% ipython --no-banner

In [1]: import numpy as np

In [2]: from numpy import linalg as LA

In [3]: np.set_printoptions(precision=3, suppress=True, linewidth=160)

In [4]: arr = np.load("arr.npy")

In [5]: arr
Out[5]: 
array([[ 5, -2, -2,  0, -3, -5, -2, -1, -4, -5,  0],
       [ 0, -2,  5,  5, -1,  5,  4, -3,  5, -5, -2],
       [ 0,  0, -1,  1, -1,  3, -2,  2, -2,  3,  4],
       [ 0,  0,  0, -5, -1, -3, -4, -1,  1,  4, -1],
       [ 0,  0,  0,  0,  4,  0, -2,  3,  4,  1, -3],
       [ 0,  0,  0,  0,  0,  1, -4,  5,  2, -2, -3],
       [ 0,  0,  0,  0,  0,  0,  5, -5,  4, -4, -2],
       [ 0,  0,  0,  0,  0,  0,  0, -2, -1,  3, -5],
       [ 0,  0,  0,  0,  0,  0,  0,  0,  1,  0,  4],
       [ 0,  0,  0,  0,  0,  0,  0,  0,  0, -4,  2],
       [ 0,  0,  0,  0,  0,  0,  0,  0,  0,  0, -5]])

In [6]: # triangular

In [7]: f, v = arr[3], arr[0]

In [8]: f @ f
Out[8]: np.int64(70)

In [9]: pr = (f @ v) / (f @ f) * f

In [10]: LA.matrix_rank(np.outer(f, v))
Out[10]: np.int64(1)

In [11]: (v - pr) @ f
Out[11]: np.float64(0.0)

In [12]: np.round(LA.norm(f + v) ** 2 + LA.norm(f - v) ** 2, 3)
Out[12]: np.float64(366.0)

In [13]: v - pr
Out[13]: array([ 5.   , -2.   , -2.   ,  0.214, -2.957, -4.871, -1.829, -0.957, -4.043, -5.171,  0.043])

In [14]: np.outer(f, v)
Out[14]: 
array([[  0,   0,   0,   0,   0,   0,   0,   0,   0,   0,   0],
       [  0,   0,   0,   0,   0,   0,   0,   0,   0,   0,   0],
       [  0,   0,   0,   0,   0,   0,   0,   0,   0,   0,   0],
       [-25,  10,  10,   0,  15,  25,  10,   5,  20,  25,   0],
       [ -5,   2,   2,   0,   3,   5,   2,   1,   4,   5,   0],
       [-15,   6,   6,   0,   9,  15,   6,   3,  12,  15,   0],
       [-20,   8,   8,   0,  12,  20,   8,   4,  16,  20,   0],
       [ -5,   2,   2,   0,   3,   5,   2,   1,   4,   5,   0],
       [  5,  -2,  -2,   0,  -3,  -5,  -2,  -1,  -4,  -5,   0],
       [ 20,  -8,  -8,   0, -12, -20,  -8,  -4, -16, -20,   0],
       [ -5,   2,   2,   0,   3,   5,   2,   1,   4,   5,   0]])

In [15]: pr
Out[15]: array([ 0.   ,  0.   ,  0.   , -0.214, -0.043, -0.129, -0.171, -0.043,  0.043,  0.171, -0.043])

In [16]: Q, vecs = LA.qr(arr[:, :1])[0], LA.qr(arr[:, 1:])[0]

In [17]: sigma = LA.svd(Q.T @ vecs, compute_uv=False)

In [18]: (sigma > 0.9).sum()
Out[18]: np.int64(1)

In [19]: np.round(LA.norm(Q @ Q.T - vecs @ vecs.T, 2), 3)
Out[19]: np.float64(1.0)

In [20]: left, sigma, Vt = LA.svd(arr, full_matrices=False)

In [21]: np.abs(left[:, 0]).round(6).argmax()
Out[21]: np.int64(1)

In [22]: left.shape, sigma.shape, Vt.shape
Out[22]: ((11, 11), (11,), (11, 11))

In [23]: round(np.sqrt((sigma ** 2).sum()), 3), round(LA.norm(arr), 3)
Out[23]: (np.float64(26.306), np.float64(26.306))

In [24]: np.cumsum(sigma ** 2) / np.sum(sigma ** 2)
Out[24]: array([0.369, 0.58 , 0.749, 0.874, 0.94 , 0.976, 0.991, 0.998, 1.   , 1.   , 1.   ])

In [25]: (sigma > 1e-8).sum()
Out[25]: np.int64(11)

In [26]: sigma / sigma[0]
Out[26]: array([1.   , 0.755, 0.677, 0.581, 0.422, 0.313, 0.199, 0.139, 0.075, 0.024, 0.001])

In [27]: np.allclose(left * sigma @ Vt, arr)
Out[27]: True

In [28]: M = np.loadtxt("dump.csv", delimiter=",")

In [29]: M
Out[29]: 
array([[-7.7, -9. ,  6. ,  6. ,  6. , -6. ,  6. ,  0. ,  7. ],
       [-3. , -5.7, -2. , -9. ,  4. ,  1. ,  3. ,  4. ,  7. ],
       [ 7. ,  9. ,  5.3,  5. , -5. ,  6. ,  4. , -4. ,  6. ],
       [ 5. ,  2. , -1. , -1.7, -6. , -2. ,  9. , -2. ,  9. ],
       [-5. ,  2. ,  4. ,  7. ,  0.3, -8. ,  5. , -2. ,  5. ],
       [-5. , -5. , -9. , -2. ,  1. ,  1.3,  1. , -5. , -4. ],
       [ 6. ,  3. ,  1. ,  4. , -1. , -5. ,  1.3,  7. , -4. ],
       [ 1. ,  8. , -1. , -4. ,  7. ,  9. , -2. ,  3.3,  6. ],
       [-8. , -9. ,  6. ,  6. ,  6. , -6. ,  6. ,  0. ,  7.3]])

In [30]: x0 = np.array([3, 2, 1, 2, 4, 3, 1, 5, 0])

In [31]: y = M @ x0

In [32]: y
Out[32]: array([-11.1,   1.6,  36.3, -16.4, -20.8, -54.1,  50.3,  79.5, -12. ])

In [33]: LA.solve(M, y + M[:, 8])
Out[33]: array([3., 2., 1., 2., 4., 3., 1., 5., 1.])

In [34]: np.round(LA.solve(M, 2 * y), 3) + 0
Out[34]: array([ 6.,  4.,  2.,  4.,  8.,  6.,  2., 10.,  0.])

In [35]: A2 = LA.inv(M)

In [36]: np.round(LA.slogdet(M)[0], 3)
Out[36]: np.float64(1.0)

In [37]: np.round(LA.inv(A2), 3) + 0
Out[37]: 
array([[-7.7, -9. ,  6. ,  6. ,  6. , -6. ,  6. ,  0. ,  7. ],
       [-3. , -5.7, -2. , -9. ,  4. ,  1. ,  3. ,  4. ,  7. ],
       [ 7. ,  9. ,  5.3,  5. , -5. ,  6. ,  4. , -4. ,  6. ],
       [ 5. ,  2. , -1. , -1.7, -6. , -2. ,  9. , -2. ,  9. ],
       [-5. ,  2. ,  4. ,  7. ,  0.3, -8. ,  5. , -2. ,  5. ],
       [-5. , -5. , -9. , -2. ,  1. ,  1.3,  1. , -5. , -4. ],
       [ 6. ,  3. ,  1. ,  4. , -1. , -5. ,  1.3,  7. , -4. ],
       [ 1. ,  8. , -1. , -4. ,  7. ,  9. , -2. ,  3.3,  6. ],
       [-8. , -9. ,  6. ,  6. ,  6. , -6. ,  6. ,  0. ,  7.3]])

In [38]: round(float(LA.cond(M)), 3)
Out[38]: 244.541

In [39]: f = np.array([1, 3, 3])

In [40]: np.convolve(M[8], f)
Out[40]: array([ -8. , -33. , -45. ,  -3. ,  42. ,  30. ,   6. ,   0. ,  25.3,  21.9,  21.9])

In [41]: np.polyval(f, M[8])
Out[41]: array([43.  , 57.  , 57.  , 57.  , 57.  , 21.  , 57.  ,  3.  , 78.19])
